$ python -q
>>> import numpy as np
>>> from numpy import linalg as LA
>>> np.set_printoptions(precision=3, suppress=True, linewidth=160, sign=" ")
>>> mat = np.load("a.npy")
>>> mat
array([[ 0, -2, -2, -2,  1,  0, -1, -1,  2, -1],
       [ 0,  0,  2,  1, -1, -2, -1,  0, -2,  0],
       [ 0,  0,  0,  2,  2,  2,  0,  0, -1,  1],
       [ 0,  0,  0,  0, -1, -1, -2, -2,  1, -2],
       [ 0,  0,  0,  0,  0, -1,  1, -2,  2, -1],
       [ 0,  0,  0,  0,  0,  0,  1,  2, -1,  1],
       [ 0,  0,  0,  0,  0,  0,  0,  0,  1,  2],
       [ 0,  0,  0,  0,  0,  0,  0,  0,  2, -2],
       [ 0,  0,  0,  0,  0,  0,  0,  0,  0,  2],
       [ 0,  0,  0,  0,  0,  0,  0,  0,  0,  0]])
>>> u = np.array([0, 1])
>>> np.convolve(mat[9], u)
array([ 0,  0,  0,  0,  0,  0,  0,  0,  0,  0,  0])
>>> np.array([np.convolve(row, u, "same") for row in mat])
array([[ 0,  0, -2, -2, -2,  1,  0, -1, -1,  2],
       [ 0,  0,  0,  2,  1, -1, -2, -1,  0, -2],
       [ 0,  0,  0,  0,  2,  2,  2,  0,  0, -1],
       [ 0,  0,  0,  0,  0, -1, -1, -2, -2,  1],
       [ 0,  0,  0,  0,  0,  0, -1,  1, -2,  2],
       [ 0,  0,  0,  0,  0,  0,  0,  1,  2, -1],
       [ 0,  0,  0,  0,  0,  0,  0,  0,  0,  1],
       [ 0,  0,  0,  0,  0,  0,  0,  0,  0,  2],
       [ 0,  0,  0,  0,  0,  0,  0,  0,  0,  0],
       [ 0,  0,  0,  0,  0,  0,  0,  0,  0,  0]])
>>> rng = np.random.default_rng(15982)
>>> idx = rng.permutation(10)
>>> idx
array([ 6,  1,  9,  2,  5,  7,  0,  4,  8,  3])
>>> B = mat[idx][:, idx]
>>> np.diag(B)
array([ 0,  0,  0,  0,  0,  0,  0,  0,  0,  0])
>>> np.allclose(B, mat)
False
>>> np.prod(np.diag(mat)), round(LA.det(mat), 3)
(np.int64(0), np.float64(0.0))
>>> LA.matrix_rank(mat - mat[0, 0] * np.eye(10))
np.int64(8)
>>> [int(LA.matrix_rank(LA.matrix_power(mat, p))) for p in range(1, 11)]
[8, 7, 6, 5, 4, 3, 2, 1, 0, 0]
>>> U, sig, vt = LA.svd(mat)
>>> sig.round(3) + 0
array([ 6.704,  4.876,  3.219,  2.817,  2.799,  1.551,  1.265,  0.375,  0.   ,  0.   ])
>>> np.argmax(sig[:-1] / (sig[1:] + 1e-6)) + 1
np.int64(8)
>>> B = U[:, :8] @ np.diag(sig[:8]) @ vt[:8]
>>> LA.matrix_rank(B)
np.int64(8)
>>> LA.matrix_rank(mat, rtol=0.05)
np.int64(8)
>>> round(LA.norm(mat - B) / LA.norm(mat), 3)
np.float64(0.0)
>>> np.round(LA.norm(mat - B, 2), 3), np.round(sig[8], 3)
(np.float64(0.0), np.float64(0.0))
>>> U, sig = LA.svd(mat)
Traceback (most recent call last):
  File "<python-input-25>", line 1, in <module>
    U, sig = LA.svd(mat)
    ^^^^^^
ValueError: too many values to unpack (expected 2)
>>> U, sig, vt = LA.svd(mat, full_matrices=False)
>>> np.abs(U[:, 0]).round(6).argmax()
np.int64(0)
>>> np.cumsum(sig ** 2) / np.sum(sig ** 2)
array([ 0.454,  0.694,  0.799,  0.879,  0.958,  0.982,  0.999,  1.   ,  1.   ,  1.   ])
>>> B = np.array([[-1, 0, 2, 1, 0, 2],
...     [1, 1, 2, 2, -1, -1],
...     [-1, 2, -2, 1, 0, 2],
...     [2, -2, 2, -1, 1, -2],
...     [1, -1, -1, 1, -2, 0],
...     [-1, 0, 2, 0, 0, 0],
...     [2, -2, -1, -2, -2, -1],
...     [-1, 1, -2, -1, 2, -2],
...     [2, 1, 2, -2, 0, 1]])
>>> E = B.T @ B
>>> E
array([[18, -9,  7, -8, -7, -7],
       [-9, 16, -3,  6,  5,  8],
       [ 7, -3, 30,  1,  0,  1],
       [-8,  6,  1, 17, -3,  6],
       [-7,  5,  0, -3, 14, -3],
       [-7,  8,  1,  6, -3, 19]])
>>> t = np.radians(145)
>>> Rm = np.eye(6)
>>> Rm[0, 0] = Rm[1, 1] = np.cos(t)
>>> Rm[0, 1], Rm[1, 0] = -np.sin(t), np.sin(t)
>>> Rm
array([[-0.819, -0.574,  0.   ,  0.   ,  0.   ,  0.   ],
       [ 0.574, -0.819,  0.   ,  0.   ,  0.   ,  0.   ],
       [ 0.   ,  0.   ,  1.   ,  0.   ,  0.   ,  0.   ],
       [ 0.   ,  0.   ,  0.   ,  1.   ,  0.   ,  0.   ],
       [ 0.   ,  0.   ,  0.   ,  0.   ,  1.   ,  0.   ],
       [ 0.   ,  0.   ,  0.   ,  0.   ,  0.   ,  1.   ]])
>>> B = E @ Rm.T
>>> np.allclose(E @ E.T, B @ B.T)
True
>>> LA.svd(E, compute_uv=False), LA.svd(B, compute_uv=False)
(array([ 41.987,  30.253,  19.996,  12.4  ,   7.367,   1.997]), array([ 41.987,  30.253,  19.996,  12.4  ,   7.367,   1.997]))
>>> np.abs(B - E).max(axis=0)
array([ 27.583,  34.269,   0.   ,   0.   ,   0.   ,   0.   ])
>>> B = Rm / np.sqrt((Rm ** 2).mean(axis=1, keepdims=True))
>>> LA.norm(B, axis=1)
array([ 2.449,  2.449,  2.449,  2.449,  2.449,  2.449])
>>> data = np.load("x.npy")
>>> data
array([[ 0.143,  0.357,  0.   ,  0.143,  0.286,  0.071],
       [ 0.25 ,  0.25 ,  0.15 ,  0.05 ,  0.15 ,  0.15 ],
       [ 0.278,  0.222,  0.222,  0.056,  0.056,  0.167],
       [ 0.2  ,  0.15 ,  0.15 ,  0.15 ,  0.15 ,  0.2  ],
       [ 0.133,  0.2  ,  0.133,  0.   ,  0.2  ,  0.333],
       [ 0.154,  0.077,  0.231,  0.   ,  0.385,  0.154]])
>>> t3 = np.stack([data, 2 * data, data[::-1]])
>>> LA.matrix_rank(t3.reshape(3, -1))
np.int64(2)
>>> t3.shape
(3, 6, 6)
>>> LA.matrix_rank(t3)
array([ 6,  6,  6])
>>> np.einsum("bij,cij->bc", t3, t3)
array([[ 1.311,  2.622,  1.052],
       [ 2.622,  5.244,  2.104],
       [ 1.052,  2.104,  1.311]])
>>> LA.norm(t3, axis=(1, 2))
array([ 1.145,  2.29 ,  1.145])
>>> np.round(LA.det(t3), 3) + 0
array([ 0.   ,  0.003,  0.   ])
>>> B = data / np.sqrt((data ** 2).mean(axis=1, keepdims=True))
>>> B[2]
array([ 1.485,  1.188,  1.188,  0.297,  0.297,  0.891])
>>> LA.norm(B, axis=1)
array([ 2.449,  2.449,  2.449,  2.449,  2.449,  2.449])
>>> u = np.array([3, -3, 1, 1, 0, -1])
>>> B = data + np.outer(u, np.eye(6)[0])
>>> round(float(LA.det(B) / LA.det(data)), 3), np.round(1 + LA.solve(data, u)[0], 3)
(-107.601, np.float64(-107.601))
>>> data @ np.ones(6)
array([ 1.,  1.,  1.,  1.,  1.,  1.])
>>> data.sum(axis=1)
array([ 1.,  1.,  1.,  1.,  1.,  1.])
>>> LA.matrix_power(data, 100)
array([[ 0.189,  0.219,  0.143,  0.054,  0.215,  0.18 ],
       [ 0.189,  0.219,  0.143,  0.054,  0.215,  0.18 ],
       [ 0.189,  0.219,  0.143,  0.054,  0.215,  0.18 ],
       [ 0.189,  0.219,  0.143,  0.054,  0.215,  0.18 ],
       [ 0.189,  0.219,  0.143,  0.054,  0.215,  0.18 ],
       [ 0.189,  0.219,  0.143,  0.054,  0.215,  0.18 ]])
>>> p = np.eye(6)[2]
>>> for _ in range(4):
...     p = p @ data
...     print(p.round(3))
... 
[ 0.278  0.222  0.222  0.056  0.056  0.167]
[ 0.201  0.236  0.137  0.071  0.209  0.145]
[ 0.19   0.225  0.138  0.059  0.209  0.179]
[ 0.189  0.219  0.142  0.055  0.215  0.179]
>>> B = np.array([[1, 1], [1, -1]])
>>> K = np.kron(B, np.kron(B, B))[rng.permutation(8)][:10]
>>> K
array([[ 1,  1, -1, -1,  1,  1, -1, -1],
       [ 1, -1,  1, -1,  1, -1,  1, -1],
       [ 1,  1,  1,  1,  1,  1,  1,  1],
       [ 1, -1, -1,  1,  1, -1, -1,  1],
       [ 1, -1, -1,  1, -1,  1,  1, -1],
       [ 1, -1,  1, -1, -1,  1, -1,  1],
       [ 1,  1, -1, -1, -1, -1,  1,  1],
       [ 1,  1,  1,  1, -1, -1, -1, -1]])
>>> idx = rng.permutation(8)
>>> idx
array([ 5,  7,  3,  0,  1,  4,  2,  6])
>>> B = K[idx][:, idx]
>>> np.diag(B)
array([ 1, -1,  1,  1, -1, -1,  1,  1])
>>> round(float(LA.det(B)), 3), np.round(LA.det(K[idx]), 3)
(4096.0, np.float64(-4096.0))
>>> LA.norm(K, axis=0)
array([ 2.828,  2.828,  2.828,  2.828,  2.828,  2.828,  2.828,  2.828])
>>> K.T @ K
array([[ 8,  0,  0,  0,  0,  0,  0,  0],
       [ 0,  8,  0,  0,  0,  0,  0,  0],
       [ 0,  0,  8,  0,  0,  0,  0,  0],
       [ 0,  0,  0,  8,  0,  0,  0,  0],
       [ 0,  0,  0,  0,  8,  0,  0,  0],
       [ 0,  0,  0,  0,  0,  8,  0,  0],
       [ 0,  0,  0,  0,  0,  0,  8,  0],
       [ 0,  0,  0,  0,  0,  0,  0,  8]])
>>> K @ K.T
array([[ 8,  0,  0,  0,  0,  0,  0,  0],
       [ 0,  8,  0,  0,  0,  0,  0,  0],
       [ 0,  0,  8,  0,  0,  0,  0,  0],
       [ 0,  0,  0,  8,  0,  0,  0,  0],
       [ 0,  0,  0,  0,  8,  0,  0,  0],
       [ 0,  0,  0,  0,  0,  8,  0,  0],
       [ 0,  0,  0,  0,  0,  0,  8,  0],
       [ 0,  0,  0,  0,  0,  0,  0,  8]])
>>> u = np.array([1, 4, -5, 3, 0, -2, 3, 1, -4, -3, 3])
>>> m1 = np.array([np.roll(u, i) for i in range(11)])
>>> m1
array([[ 1,  4, -5,  3,  0, -2,  3,  1, -4, -3,  3],
       [ 3,  1,  4, -5,  3,  0, -2,  3,  1, -4, -3],
       [-3,  3,  1,  4, -5,  3,  0, -2,  3,  1, -4],
       [-4, -3,  3,  1,  4, -5,  3,  0, -2,  3,  1],
       [ 1, -4, -3,  3,  1,  4, -5,  3,  0, -2,  3],
       [ 3,  1, -4, -3,  3,  1,  4, -5,  3,  0, -2],
       [-2,  3,  1, -4, -3,  3,  1,  4, -5,  3,  0],
       [ 0, -2,  3,  1, -4, -3,  3,  1,  4, -5,  3],
       [ 3,  0, -2,  3,  1, -4, -3,  3,  1,  4, -5],
       [-5,  3,  0, -2,  3,  1, -4, -3,  3,  1,  4],
       [ 4, -5,  3,  0, -2,  3,  1, -4, -3,  3,  1]])
>>> O, evecs = LA.qr(m1[:, :3])[0], LA.qr(m1[:, 3:])[0]
>>> sig = LA.svd(O.T @ evecs, compute_uv=False)
>>> np.degrees(np.arccos(sig.clip(0, 1)))
array([ 16.01 ,  52.862,  83.259])
>>> x0 = np.array([0, 0, 1, 1, 3, 2, 1, 0, 1, 1, 0])
>>> (m1 * x0).sum(axis=1)
array([-10,   3,   0,  10,   4,  11,  -7, -12,  -2,   9,   4])
>>> np.einsum("ij,j->i", m1, x0)
array([-10,   3,   0,  10,   4,  11,  -7, -12,  -2,   9,   4])
>>> m1 @ x0
array([-10,   3,   0,  10,   4,  11,  -7, -12,  -2,   9,   4])
>>> LA.norm(m1 @ x0) <= LA.norm(m1, 2) * LA.norm(x0) + 1e-9
np.True_
>>> m1 @ np.eye(11)[1]
array([ 4.,  1.,  3., -3., -4.,  1.,  3., -2.,  0.,  3., -5.])
